$ python3 -q
>>> import numpy as np
>>> import numpy.linalg as la
>>> np.set_printoptions(precision=2, suppress=True, linewidth=100)
>>> Q, _ = la.qr(np.array([[-2.3, 1.9, -1.1, -0.4],
...     [0.7, 0.9, 0.3, 0.1],
...     [-0.4, -1.3, 0.6, 0.1],
...     [0.9, -1.0, 0.0, -0.1]]))
>>> vecs, _ = la.qr(np.array([[0.9, 0.4, -1.3], [0.8, 0.1, 1.9], [-0.6, -0.1, -2.2]]))
>>> sigma = 3 * 0.9 ** np.arange(3)
>>> E = Q[:, :3] * sigma @ vecs[:3]
>>> print(E)
[[ 2.35 -1.45 -0.15]
 [-0.09  1.19 -1.88]
 [-1.45 -1.93 -0.1 ]
 [-0.35  0.93  1.67]]
>>> B = np.array([[-3, 2], [3, 1], [-3, -3]])
>>> print(np.einsum("ij,ij->i", E, E))
[7.66 4.95 5.83 3.75]
>>> print(B.T @ E.T)
[[-10.96   9.49  -1.11  -1.17]
 [  3.7    6.64  -4.51  -4.77]]
>>> print(np.einsum("ij->j", E))
[ 0.46 -1.26 -0.46]
>>> print(np.vstack([E, B.T]).shape)
(6, 3)
>>> print(la.matrix_rank(E @ B))
2
>>> Q, vecs = la.qr(E[:, :1])[0], la.qr(E[:, 1:])[0]
>>> sigma = la.svd(Q.T @ vecs, compute_uv=False)
>>> print(sigma)
[0.16]
>>> print(round(la.norm(Q @ Q.T - vecs @ vecs.T, 2), 2))
1.0
>>> print(np.degrees(np.arccos(sigma.clip(0, 1))))
[80.8]
>>> proj = E @ la.solve(E.T @ E, E.T)
>>> print(proj)
[[ 0.87 -0.19 -0.14 -0.24]
 [-0.19  0.71 -0.21 -0.36]
 [-0.14 -0.21  0.85 -0.25]
 [-0.24 -0.36 -0.25  0.56]]
>>> print(np.allclose(proj @ proj, proj))
True
>>> print(np.trace(proj))
3.0
>>> print(np.round((np.eye(4) - proj) @ E, 2) + 0)
[[0. 0. 0.]
 [0. 0. 0.]
 [0. 0. 0.]
 [0. 0. 0.]]
>>> x = np.array([2, 2, 0])
>>> rhs = E @ x
>>> print(rhs)
[ 1.82  2.2  -6.76  1.15]
>>> print(np.round(la.solve(E.T @ E, E.T @ rhs), 2) + 0)
[2. 2. 0.]
>>> print(np.round(la.lstsq(E, rhs)[0], 2) + 0)
[2. 2. 0.]
>>> rng = np.random.default_rng(4764)
>>> rhs = rhs + 0.02 * rng.normal(size=4)
>>> print(rhs)
[ 1.81  2.17 -6.72  1.18]
>>> b, *_ = la.lstsq(E, rhs)
>>> print(b.round())
[2. 2. 0.]
>>> print(np.round(E.T @ (rhs - E @ b), 2) + 0)
[0. 0. 0.]
>>> print(b)
[1.99 1.99 0.01]
>>> G = E.T @ E
>>> print(np.diag(G))
[7.78 8.08 6.33]
>>> print(np.allclose(G, G.T))
True
>>> print((E @ E.T).shape)
(4, 4)
>>> print(la.svd(E, compute_uv=False) ** 2)
[9.   7.29 5.9 ]
>>> A = np.array([[1, 2, 1, 2, 1, 2],
...     [0, 1, 0, 1, 0, 1],
...     [-2, -1, -2, -1, -2, -1],
...     [1, 2, 1, 2, 1, 2],
...     [0, 1, 0, 1, 0, 1],
...     [-2, -1, -2, -1, -2, -1]])
>>> r = la.matrix_rank(A)
>>> print(r)
2
>>> ns = la.svd(A)[2][r:].T
>>> print([int(la.matrix_rank(A[:i])) for i in range(1, len(A) + 1)])
[1, 2, 2, 2, 2, 2]
>>> print(np.allclose(A @ ns, 0))
True
>>> print(la.matrix_rank(A.T @ A), la.matrix_rank(A @ A.T))
2 2
>>> print([int(la.matrix_rank(A[:, :j + 1])) for j in range(6)])
[1, 2, 2, 2, 2, 2]
>>> print(ns.shape)
(6, 4)
>>> print([int(la.matrix_rank(np.delete(A, i, axis=0))) for i in range(6)])
[2, 2, 2, 2, 2, 2]
>>> Uu, sigma, Vt = la.svd(A)
>>> vecs = Vt[:(sigma > 1e-8).sum()]
>>> x = A[4] + 4 * A[5] + rng.integers(2) * np.eye(6)[5]
>>> print(x)
[-8. -3. -8. -3. -8. -2.]
>>> print(np.allclose(vecs.T @ vecs @ x, x))
False
>>> print(np.round(vecs.T @ vecs, 2) + 0)
[[0.33 0.   0.33 0.   0.33 0.  ]
 [0.   0.33 0.   0.33 0.   0.33]
 [0.33 0.   0.33 0.   0.33 0.  ]
 [0.   0.33 0.   0.33 0.   0.33]
 [0.33 0.   0.33 0.   0.33 0.  ]
 [0.   0.33 0.   0.33 0.   0.33]]
